% python3 -q
>>> import numpy as np
>>> from numpy import linalg as LA
>>> np.set_printoptions(suppress=True, linewidth=100)
>>> tidy = lambda a: np.round(a, 3) + 0
>>> E = np.load("dump.npy")
>>> tidy(E)
array([[-0.654, -0.131,  0.062, -0.211, -0.712],
       [ 0.327, -0.815, -0.432,  0.043, -0.202],
       [ 0.123,  0.464, -0.535,  0.56 , -0.411],
       [ 0.409,  0.322, -0.267, -0.779, -0.227],
       [-0.532,  0.014, -0.672, -0.183,  0.482]])
>>> tidy(E.T @ E)
array([[1., 0., 0., 0., 0.],
       [0., 1., 0., 0., 0.],
       [0., 0., 1., 0., 0.],
       [0., 0., 0., 1., 0.],
       [0., 0., 0., 0., 1.]])
>>> tidy(LA.svd(E, compute_uv=False))
array([1., 1., 1., 1., 1.])
>>> mat = np.array([[-3, -2, -3, 0, 3],
...     [-2, -3, -2, -3, 0],
...     [-3, -2, -3, -2, -3],
...     [0, -3, -2, -3, -2],
...     [3, 0, -3, -2, -3]])
>>> tidy(LA.eigvals(mat).sum().real)
np.float64(-15.0)
>>> tidy(LA.det(mat[::-1]))
np.float64(-288.0)
>>> tidy(LA.det(2 * mat)), tidy(LA.det(mat))
(np.float64(-9216.0), np.float64(-288.0))
>>> tidy(LA.eigvals(mat))
array([-9.464, -6.606,  3.   , -2.536,  0.606])
>>> left, s, Vh = LA.svd(mat, full_matrices=False)
>>> print(np.allclose(left * s @ Vh, mat))
True
>>> np.abs(left[:, 0]).round(6).argmax()
np.int64(2)
>>> tidy(Vh @ Vh.T)
array([[1., 0., 0., 0., 0.],
       [0., 1., 0., 0., 0.],
       [0., 0., 1., 0., 0.],
       [0., 0., 0., 1., 0.],
       [0., 0., 0., 0., 1.]])
>>> tidy(left.T @ left)
array([[1., 0., 0., 0., 0.],
       [0., 1., 0., 0., 0.],
       [0., 0., 1., 0., 0.],
       [0., 0., 0., 1., 0.],
       [0., 0., 0., 0., 1.]])
>>> X = np.loadtxt("test17.csv", delimiter=",")
>>> print(X)
[[-4.  0.  0.  4. -2.  0. -2. -2.  0.  4.]
 [-4.  0.  0.  4. -2.  0. -2. -2.  0.  4.]
 [ 4.  0.  0. -4.  2.  0.  2.  2.  0. -4.]
 [ 4.  0.  0. -4.  2.  0.  2.  2.  0. -4.]
 [-4.  0.  0.  4. -2.  0. -2. -2.  0.  4.]
 [ 4.  0.  0. -4.  2.  0.  2.  2.  0. -4.]
 [ 0.  0.  0.  0.  0.  0.  0.  0.  0.  0.]]
>>> T = np.stack([X, -2 * X, X[::-1]])
>>> (T @ X.T).shape
(3, 7, 7)
>>> LA.matrix_rank(T)
array([1, 1, 1])
>>> print(T.sum(axis=0))
[[ 4.  0.  0. -4.  2.  0.  2.  2.  0. -4.]
 [ 8.  0.  0. -8.  4.  0.  4.  4.  0. -8.]
 [-8.  0.  0.  8. -4.  0. -4. -4.  0.  8.]
 [ 0.  0.  0.  0.  0.  0.  0.  0.  0.  0.]
 [ 8.  0.  0. -8.  4.  0.  4.  4.  0. -8.]
 [-8.  0.  0.  8. -4.  0. -4. -4.  0.  8.]
 [-4.  0.  0.  4. -2.  0. -2. -2.  0.  4.]]
>>> np.einsum("bij,cij->bc", T, T)
array([[ 360., -720., -180.],
       [-720., 1440.,  360.],
       [-180.,  360.,  360.]])
>>> left, s, Vh = LA.svd(X)
>>> vecs = Vh[:(s > 1e-8).sum()]
>>> rng = np.random.default_rng(5716)
>>> x = X[0] + 4 * X[5] + rng.integers(2) * np.eye(10)[0]
>>> print(x)
[ 12.   0.   0. -12.   6.   0.   6.   6.   0. -12.]
>>> np.allclose(vecs.T @ vecs @ x, x)
True
>>> print(LA.matrix_rank(X, rtol=0.1))
1
>>> np.argsort(-LA.norm(X, axis=0).round(6), kind="stable")[:3]
array([0, 3, 9])
>>> LA.cond(X) > 100
np.True_
>>> tidy(LA.norm(X, 2) / LA.norm(X))
np.float64(1.0)
>>> M2 = np.array([[0, 3, 0],
...     [2, 3, 1],
...     [1, 0, 0],
...     [0, 0, 3],
...     [2, 2, 1],
...     [1, 3, 0],
...     [2, 2, 1],
...     [1, 2, 2],
...     [1, 0, 3],
...     [3, 1, 3]])
>>> LA.matrix_rank(np.vstack([X, M2.T]))
np.int64(4)
>>> M2.T @ X.T
array([[  2.,   2.,  -2.,  -2.,   2.,  -2.,   0.],
       [-20., -20.,  20.,  20., -20.,  20.,   0.],
       [ 16.,  16., -16., -16.,  16., -16.,   0.]])
>>> np.vstack([X, M2.T]).shape
(10, 10)
>>> print(LA.lstsq(X[:-1].T, X[-1])[2])
1
>>> A = np.load("layer1.npy")
>>> A
array([[0., 1., 1., 1., 1., 1.],
       [1., 0., 1., 1., 1., 1.],
       [1., 1., 0., 1., 1., 1.],
       [1., 1., 1., 0., 1., 1.],
       [1., 1., 1., 1., 0., 1.],
       [1., 1., 1., 1., 1., 0.]])
>>> x = np.array([2, -2, 2, 2, -1, -1])
>>> h = np.maximum(A @ x, 0)
>>> print(A.T @ h)
[10.  6. 10. 10.  7.  7.]
>>> print(tidy(np.tanh(A @ x)))
[0.    0.999 0.    0.    0.995 0.995]
>>> print(np.flatnonzero(h > 1e-9))
[1 4 5]
>>> print(np.maximum(A @ x, 0) - np.maximum(-A @ x, 0))
[0. 4. 0. 0. 3. 3.]
>>> left, s, Vh = LA.svd(A, full_matrices=False)
>>> tidy(np.cumsum(s ** 2) / np.sum(s ** 2))
array([0.833, 0.867, 0.9  , 0.933, 0.967, 1.   ])
>>> print(tidy(np.abs(Vh[0])))
[0.408 0.408 0.408 0.408 0.408 0.408]
>>> np.abs(left[:, 0]).round(6).argmax()
np.int64(0)
>>> np.allclose(left * s @ Vh, A)
True
>>> print(tidy(s))
[5. 1. 1. 1. 1. 1.]
>>> tidy(Vh @ Vh.T)
array([[1., 0., 0., 0., 0., 0.],
       [0., 1., 0., 0., 0., 0.],
       [0., 0., 1., 0., 0., 0.],
       [0., 0., 0., 1., 0., 0.],
       [0., 0., 0., 0., 1., 0.],
       [0., 0., 0., 0., 0., 1.]])
>>> print((s > 1e-8).sum())
6
>>> tidy(np.sqrt((s ** 2).sum())), tidy(LA.norm(A))
(np.float64(5.477), np.float64(5.477))
>>> tidy(np.sort(np.abs(LA.eigvals(A))))
array([1., 1., 1., 1., 1., 5.])
>>> tidy(LA.det(A))
np.float64(-5.0)
>>> (A @ A)[0]
array([5., 4., 4., 4., 4., 4.])
>>> A @ np.ones(6)
array([5., 5., 5., 5., 5., 5.])
>>> m1 = np.load("mat.npy")
>>> m1
array([[86.,  9., 81., 72.],
       [ 9.,  6.,  9.,  8.],
       [81.,  9., 86., 72.],
       [72.,  8., 72., 69.]])
>>> w, vecs = LA.eigh(m1)
>>> x = np.array([-1, -2, -3, 0])
>>> tidy(vecs * np.sqrt(w) @ vecs.T)
array([[6.873, 0.515, 4.637, 4.122],
       [0.515, 2.293, 0.515, 0.458],
       [4.637, 0.515, 6.873, 4.122],
       [4.122, 0.458, 4.122, 5.9  ]])
>>> print(np.abs(m1).sum(axis=1).max(), np.abs(w).max())
248.0 232.0
>>> tidy(vecs * np.abs(w) @ vecs.T)
array([[86.,  9., 81., 72.],
       [ 9.,  6.,  9.,  8.],
       [81.,  9., 86., 72.],
       [72.,  8., 72., 69.]])
>>> (np.sign(vecs[:, -1].round(6)) == np.sign(vecs[0, -1].round(6))).astype(int)
array([1, 1, 1, 1])
>>> x = np.ones(4)
>>> for _ in range(4):
...     x = m1 @ x
...     x /= LA.norm(x)
...     print(round(x @ m1 @ x, 3))
... 
231.974
232.0
232.0
232.0
>>> print(tidy(x))
[0.597 0.066 0.597 0.531]
>>> w, vecs = LA.eig(m1)
>>> print(tidy(np.sort(LA.eigvals(LA.inv(m1)))))
[0.004 0.2   0.2   0.2  ]
>>> tidy(np.prod(w))
np.float64(29000.0)
>>> tidy(np.sort(LA.eigvals(m1.T)))
array([  5.,   5.,   5., 232.])
>>> w, vecs = LA.eigh(m1)
>>> tidy(LA.eigvalsh(m1 + 5 * np.eye(4)))
array([ 10.,  10.,  10., 237.])
>>> tidy(vecs.T @ vecs)
array([[1., 0., 0., 0.],
       [0., 1., 0., 0.],
       [0., 0., 1., 0.],
       [0., 0., 0., 1.]])
>>> tidy(vecs @ np.diag(w) @ vecs.T)
array([[86.,  9., 81., 72.],
       [ 9.,  6.,  9.,  8.],
       [81.,  9., 86., 72.],
       [72.,  8., 72., 69.]])
>>> tidy(LA.svd(m1, compute_uv=False))
array([232.,   5.,   5.,   5.])
>>> M2 = np.array([[6, -1], [3, -5]])
>>> Z = np.array([[3, 3], [5, 2]])
>>> K = np.kron(M2, Z)
>>> K
array([[ 18,  18,  -3,  -3],
       [ 30,  12,  -5,  -2],
       [  9,   9, -15, -15],
       [ 15,   6, -25, -10]])
>>> tidy(np.abs(LA.eigvals(K)).max())
np.float64(36.638)
>>> print(np.allclose(K @ K.T, K.T @ K))
False
>>> tidy(LA.det(K))
np.float64(59049.0)
